$ python3 -q
>>> import numpy as np
>>> np.set_printoptions(precision=1, suppress=True, linewidth=160, floatmode="fixed")
>>> K = np.array([[0, 2, 2], [0, 2, 1], [1, 0, 1]])
>>> K
array([[0, 2, 2],
       [0, 2, 1],
       [1, 0, 1]])
>>> P = np.triu(np.array([[0, -2, 2], [0, -2, -2], [-1, -2, 0]]), 1) + np.eye(3)
>>> Y = P @ K @ np.linalg.inv(P)
>>> np.linalg.matrix_rank(Y)
np.int64(3)
>>> Y
array([[ 2.0,  2.0,  2.0],
       [-2.0, -2.0, -1.0],
       [ 1.0,  2.0,  3.0]])
>>> P @ K - K @ P
array([[ 2.0, -4.0,  4.0],
       [-2.0,  0.0,  2.0],
       [ 0.0,  2.0, -2.0]])
>>> np.round(np.poly(Y), 1) + 0
array([ 1.0, -3.0,  0.0,  2.0])
>>> Q = Y.astype(float).copy()
>>> for j in range(3):
...     Q[:, j] -= Q[:, :j] @ (Q[:, :j].T @ Q[:, j])
...     Q[:, j] /= np.linalg.norm(Q[:, j])
... 
>>> Q.round(1) + 0
array([[ 0.7, -0.2,  0.7],
       [-0.7,  0.2,  0.7],
       [ 0.3,  0.9,  0.0]])
>>> vec = np.array([-8, 2, 5])
>>> rhs = K @ vec
>>> c, lr = np.zeros(3), 1 / np.linalg.norm(K, 2) ** 2
>>> for i in range(8):
...     c -= lr * K.T @ (K @ c - rhs)
...     if i % 2 == 0: print(i, round(np.linalg.norm(K @ c - rhs), 1))
... 
0 5.7
2 4.7
4 4.0
6 3.6
>>> round(float(np.linalg.cond(K)), 1)
8.6
>>> c
array([-2.3,  4.3,  1.8])
>>> J = np.load("sample3.npy")
>>> J
array([[ -0.8,   0.5,  -0.9],
       [ -0.3,  -0.6,  -0.8],
       [  0.7,   0.9,  -1.0],
       [  0.2,  -0.7,  -1.4],
       [ -0.7,   0.7,   0.3],
       [  1.9,   0.8,  -0.3],
       [  3.0,   0.3,   2.0],
       [ -0.5,   0.2,   0.7],
       [  1.0,  -0.9,  -0.5],
       [  0.1,   1.4,  -0.3],
       [ -0.6,  -0.3,  -0.3],
       [  0.4,   1.2,  -0.1],
       [ -0.2,  -0.1,   0.2],
       [ -0.7,   1.4,  -2.4],
       [  0.7,  -1.3,  -0.5],
       [ -0.7,  -1.1,   0.2],
       [  1.1,   0.5,   0.9],
       [  0.6,  -0.5,  -0.3],
       [  1.1,   0.5,  -0.4],
       [ -1.6,   0.2,   0.7],
       [ -0.9,   0.0,  -0.1],
       [  1.0,   1.7,  -0.5],
       [  1.6,   0.2,   0.5],
       [  0.2,  -0.3,   0.9],
       [  1.9,   0.8,  -0.5],
       [ 17.0,   1.0, -10.0],
       [  1.4,   1.0,  -1.1]])
>>> t3 = np.stack([J, 3 * J, J[::-1]])
>>> np.einsum("bij,cij->bc", t3, t3)
array([[ 460.7, 1382.1,   13.6],
       [1382.1, 4146.3,   40.9],
       [  13.6,   40.9,  460.7]])
>>> t3.shape
(3, 27, 3)
>>> np.linalg.matrix_rank(t3.reshape(3, -1))
np.int64(2)
>>> vec = np.array([0, 0, -3])
>>> J @ vec
array([ 2.7,  2.4,  3.0,  4.2, -0.9,  0.9, -6.0, -2.1,  1.5,  0.9,  0.9,  0.3, -0.6,  7.2,  1.5, -0.6, -2.7,  0.9,  1.2, -2.1,  0.3,  1.5, -1.5, -2.7,  1.5,
       30.0,  3.3])
>>> (J * vec).sum(axis=1)
array([ 2.7,  2.4,  3.0,  4.2, -0.9,  0.9, -6.0, -2.1,  1.5,  0.9,  0.9,  0.3, -0.6,  7.2,  1.5, -0.6, -2.7,  0.9,  1.2, -2.1,  0.3,  1.5, -1.5, -2.7,  1.5,
       30.0,  3.3])
>>> C2 = np.cov(J, rowvar=False)
>>> C2.shape
(3, 3)
>>> np.median(J, axis=0)
array([ 0.4,  0.3, -0.3])
>>> Uu, sv, vt = np.linalg.svd(J, full_matrices=False)
>>> np.round(Uu.T @ J @ vt.T, 1) + 0
array([[20.4,  0.0,  0.0],
       [ 0.0,  5.1,  0.0],
       [ 0.0,  0.0,  4.1]])
>>> Uu.shape, sv.shape, vt.shape
((27, 3), (3,), (3, 3))
>>> np.abs(vt[0])
array([0.9, 0.1, 0.5])
>>> (sv > 1e-8).sum()
np.int64(3)
>>> Y = np.c_[J[:, :2] @ np.array([[-3, -2], [0, 3]]), np.array([-3, 2, -1, 1, -4, 4, -2, 3, -3, 5, -3, -1, 1, 1, -1, 4, -2, 1, -2, 5, -2, 4, -4, -2, -4, -1, -5])]
>>> Y
array([[  2.4,   3.1,  -3.0],
       [  0.9,  -1.2,   2.0],
       [ -2.1,   1.3,  -1.0],
       [ -0.6,  -2.5,   1.0],
       [  2.1,   3.5,  -4.0],
       [ -5.7,  -1.4,   4.0],
       [ -9.0,  -5.1,  -2.0],
       [  1.5,   1.6,   3.0],
       [ -3.0,  -4.7,  -3.0],
       [ -0.3,   4.0,   5.0],
       [  1.8,   0.3,  -3.0],
       [ -1.2,   2.8,  -1.0],
       [  0.6,   0.1,   1.0],
       [  2.1,   5.6,   1.0],
       [ -2.1,  -5.3,  -1.0],
       [  2.1,  -1.9,   4.0],
       [ -3.3,  -0.7,  -2.0],
       [ -1.8,  -2.7,   1.0],
       [ -3.3,  -0.7,  -2.0],
       [  4.8,   3.8,   5.0],
       [  2.7,   1.8,  -2.0],
       [ -3.0,   3.1,   4.0],
       [ -4.8,  -2.6,  -4.0],
       [ -0.6,  -1.3,  -2.0],
       [ -5.7,  -1.4,  -4.0],
       [-51.0, -31.0,  -1.0],
       [ -4.2,   0.2,  -5.0]])
>>> np.round(np.linalg.norm(np.linalg.qr(J)[0].T @ Y, axis=0) ** 2 / ((Y ** 2).sum(axis=0) + 1e-12), 1) + 0
array([1.0, 1.0, 0.0])
>>> np.round(np.linalg.lstsq(J, Y[:, 0])[0], 1) + 0
array([-3.0,  0.0,  0.0])
>>> np.linalg.matrix_rank(Y)
np.int64(3)
>>> np.round(np.linalg.norm(Y - J @ np.linalg.lstsq(J, Y)[0], axis=0), 1) + 0
array([ 0.0,  0.0, 15.1])
>>> mat = np.loadtxt("test0.csv", delimiter=",")
>>> mat
array([[  3.0,   6.0,   6.0],
       [  5.0,  10.0,  10.0],
       [ -5.0, -10.0, -10.0],
       [ -5.0, -10.0, -10.0]])
>>> rank = np.linalg.matrix_rank(mat)
>>> rank
np.int64(1)
>>> ns = np.linalg.svd(mat)[2][rank:].T
>>> ns @ ns.T
array([[ 0.9, -0.2, -0.2],
       [-0.2,  0.6, -0.4],
       [-0.2, -0.4,  0.6]])
>>> np.round(mat @ ns, 1) + 0
array([[0.0, 0.0],
       [0.0, 0.0],
       [0.0, 0.0],
       [0.0, 0.0]])
>>> ns.shape
(3, 2)
>>> np.linalg.lstsq(mat[:-1].T, mat[-1])[2]
np.int32(1)
>>> np.allclose(mat[:-1].T @ np.linalg.lstsq(mat[:-1].T, mat[-1])[0], mat[-1])
True
>>> np.abs(np.diag(np.linalg.qr(mat)[1])) > 1e-9
array([ True, False, False])
>>> t3 = np.stack([mat, 5 * mat, mat[::-1]])
>>> np.linalg.matrix_rank(t3.reshape(3, -1))
np.int64(2)
>>> np.argsort(-np.linalg.norm(mat, axis=0).round(6), kind="stable")[:3]
array([1, 2, 0])
>>> round(float(np.linalg.norm(mat, 2) / np.linalg.norm(mat)), 1)
1.0
>>> [round(float(x), 1) for x in np.linalg.svd(mat, compute_uv=False)[:3]]
[27.5, 0.0, 0.0]
>>> np.linalg.cond(mat) > 100
np.True_
>>> np.linalg.matrix_rank(mat, rtol=0.1)
np.int64(1)
>>> Y = np.array([[2, 5], [1, -3], [-3, -2]])
>>> np.linalg.matrix_rank(np.vstack([mat, Y.T]))
np.int64(3)
>>> np.linalg.matrix_rank(mat @ Y)
np.int64(1)
>>> mat @ Y
array([[ -6.0, -15.0],
       [-10.0, -25.0],
       [ 10.0,  25.0],
       [ 10.0,  25.0]])
>>> np.einsum("ik,kj->ji", mat, Y)
array([[ -6.0, -10.0,  10.0,  10.0],
       [-15.0, -25.0,  25.0,  25.0]])
>>> Y.T @ mat.T
array([[ -6.0, -10.0,  10.0,  10.0],
       [-15.0, -25.0,  25.0,  25.0]])
>>> E = np.load("w.npy")
>>> E
array([[0.7, 0.0, 0.3],
       [0.0, 0.5, 0.5],
       [0.0, 0.5, 0.5]])
>>> # rank 2
>>> Uu, sv, vt = np.linalg.svd(E)
>>> evecs = vt[:(sv > 1e-8).sum()]
>>> rng = np.random.default_rng(314)
>>> vec = E[0] + -2 * E[2] + rng.integers(2) * np.eye(3)[2]
>>> vec
array([ 0.7, -1.0, -0.7])
>>> evecs.T @ evecs
array([[ 0.9, -0.2,  0.2],
       [-0.2,  0.5,  0.5],
       [ 0.2,  0.5,  0.5]])
>>> np.allclose(evecs.T @ evecs @ vec, vec)
True
>>> np.diag(evecs.T @ evecs)
array([0.9, 0.5, 0.5])
>>> Y = np.array([[2, 1, -2], [0, -2, 1], [0, 2, 0]])
>>> X = Y - Y.T
>>> X
array([[ 0,  1, -2],
       [-1,  0, -1],
       [ 2,  1,  0]])
>>> np.allclose(X[:-1].T @ np.linalg.lstsq(X[:-1].T, X[-1])[0], X[-1])
True
>>> np.round(X @ np.linalg.pinv(X) @ X, 1) + 0
array([[ 0.0,  1.0, -2.0],
       [-1.0,  0.0, -1.0],
       [ 2.0,  1.0,  0.0]])
>>> np.linalg.lstsq(X[:-1].T, X[-1])[2]
np.int32(2)
>>> np.abs(np.diag(np.linalg.qr(X)[1])) > 1e-9
array([ True,  True, False])
>>> Y = X / np.sqrt((X ** 2).mean(axis=1, keepdims=True))
>>> np.linalg.matrix_rank(X - X.mean(axis=1, keepdims=True))
np.int64(2)
>>> np.linalg.norm(Y, axis=1)
array([1.7, 1.7, 1.7])
>>> Uu, sv, vt = np.linalg.svd(X)
>>> evecs = vt[:(sv > 1e-8).sum()]
>>> vec = X[2] + 5 * X[1] + rng.integers(2) * np.eye(3)[0]
>>> vec
array([-2.0,  1.0, -5.0])
>>> round(np.linalg.norm(vec - evecs.T @ evecs @ vec), 1)
np.float64(0.4)
>>> M = np.array([[-0.3, 0.8, 0.4, -0.8],
...     [-0.2, 0.0, 0.6, 0.7],
...     [-0.3, -0.3, -1.2, 0.0],
...     [0.2, 0.3, -0.1, -1.1]])
>>> M
array([[-0.3,  0.8,  0.4, -0.8],
       [-0.2,  0.0,  0.6,  0.7],
       [-0.3, -0.3, -1.2,  0.0],
       [ 0.2,  0.3, -0.1, -1.1]])
>>> Q, Rm = np.linalg.qr(M)
>>> np.abs(np.diag(Rm))
array([0.5, 0.9, 1.2, 0.2])
>>> Rm
array([[ 0.5, -0.2,  0.2, -0.2],
       [ 0.0,  0.9,  0.8, -1.1],
       [ 0.0,  0.0,  1.2,  1.0],
       [ 0.0,  0.0,  0.0, -0.2]])
>>> np.round(Q.T @ Q, 1) + 0
array([[1.0, 0.0, 0.0, 0.0],
       [0.0, 1.0, 0.0, 0.0],
       [0.0, 0.0, 1.0, 0.0],
       [0.0, 0.0, 0.0, 1.0]])
>>> t = np.radians(36)
>>> Rm = np.eye(4)
>>> Rm[0, 0] = Rm[1, 1] = np.cos(t)
>>> Rm[0, 1], Rm[1, 0] = -np.sin(t), np.sin(t)
>>> Rm
array([[ 0.8, -0.6,  0.0,  0.0],
       [ 0.6,  0.8,  0.0,  0.0],
       [ 0.0,  0.0,  1.0,  0.0],
       [ 0.0,  0.0,  0.0,  1.0]])
>>> Y = M @ Rm.T
>>> np.linalg.svd(M, compute_uv=False), np.linalg.svd(Y, compute_uv=False)
(array([1.7, 1.5, 0.6, 0.1]), array([1.7, 1.5, 0.6, 0.1]))
>>> round(np.linalg.det(Rm), 1), np.round(np.trace(Rm), 1)
(np.float64(1.0), np.float64(3.6))
>>> F = np.array([[0, 1], [1, 0]])
>>> F.sum(axis=1)
array([1, 1])
>>> p = np.eye(2)[1]
>>> for _ in range(6):
...     p = p @ F
...     print(p.round(1))
... 
[1.0 0.0]
[0.0 1.0]
[1.0 0.0]
[0.0 1.0]
[1.0 0.0]
[0.0 1.0]
>>> feats = np.tanh(np.array([[-0.4, -1.0],
...     [-0.3, 0.6],
...     [-1.1, 0.9],
...     [-1.5, 0.3],
...     [-0.8, -0.5],
...     [0.9, 0.6],
...     [0.3, 1.1],
...     [0.1, 0.7],
...     [1.7, -1.2],
...     [-1.5, -0.2],
...     [1.4, -0.4],
...     [0.7, 2.6],
...     [-1.1, 0.1],
...     [0.3, -0.1],
...     [1.2, -0.2],
...     [2.3, -0.3]]) @ np.array([[0.6, -1.1, -0.8], [1.3, 1.2, -0.4]]))
>>> feats.round(1) + 0
array([[-0.9, -0.6,  0.6],
       [ 0.5,  0.8,  0.0],
       [ 0.5,  1.0,  0.5],
       [-0.5,  1.0,  0.8],
       [-0.8,  0.3,  0.7],
       [ 0.9, -0.3, -0.7],
       [ 0.9,  0.8, -0.6],
       [ 0.7,  0.6, -0.3],
       [-0.5, -1.0, -0.7],
       [-0.8,  0.9,  0.9],
       [ 0.3, -1.0, -0.7],
       [ 1.0,  1.0, -0.9],
       [-0.5,  0.9,  0.7],
       [ 0.0, -0.4, -0.2],
       [ 0.4, -0.9, -0.7],
       [ 0.8, -1.0, -0.9]])
>>> vec = np.array([0, 0])
>>> (F @ vec).argmax()
np.int64(0)
>>> F @ vec
array([0, 0])
>>> F * vec
array([[0, 0],
       [0, 0]])
>>> np.sign((F @ vec).round(6))
array([0, 0])
>>> F @ np.ones(2)
array([1.0, 1.0])
>>> (F * vec).sum(axis=1)
array([0, 0])
>>> np.einsum("ij,j->i", F, vec)
array([0, 0])
>>> Uu, sv, vt = np.linalg.svd(F, full_matrices=False)
>>> np.allclose(Uu * sv @ vt, F)
True
>>> vt @ vt.T
array([[1.0, 0.0],
       [0.0, 1.0]])
>>> Uu.T @ F @ vt.T
array([[1.0, 0.0],
       [0.0, 1.0]])
>>> ev, evecs = np.linalg.eigh(F)
>>> vec = np.array([-5, 5])
>>> vec @ F @ vec
np.int64(-50)
>>> np.linalg.eigvalsh(F[1:, 1:])
array([0.0])
>>> vec @ F @ vec / (vec @ vec), ev[0], ev[-1]
(np.float64(-1.0), np.float64(-1.0), np.float64(1.0))
>>> np.abs(F).sum(axis=1).max(), np.abs(ev).max()
(np.int64(1), np.float64(1.0))
>>> [round(float(np.linalg.det(F[:i, :i])), 2) + 0 for i in range(1, 3)]
[0.0, -1.0]
>>> np.round(np.linalg.eigvalsh(F).min(), 1)
np.float64(-1.0)
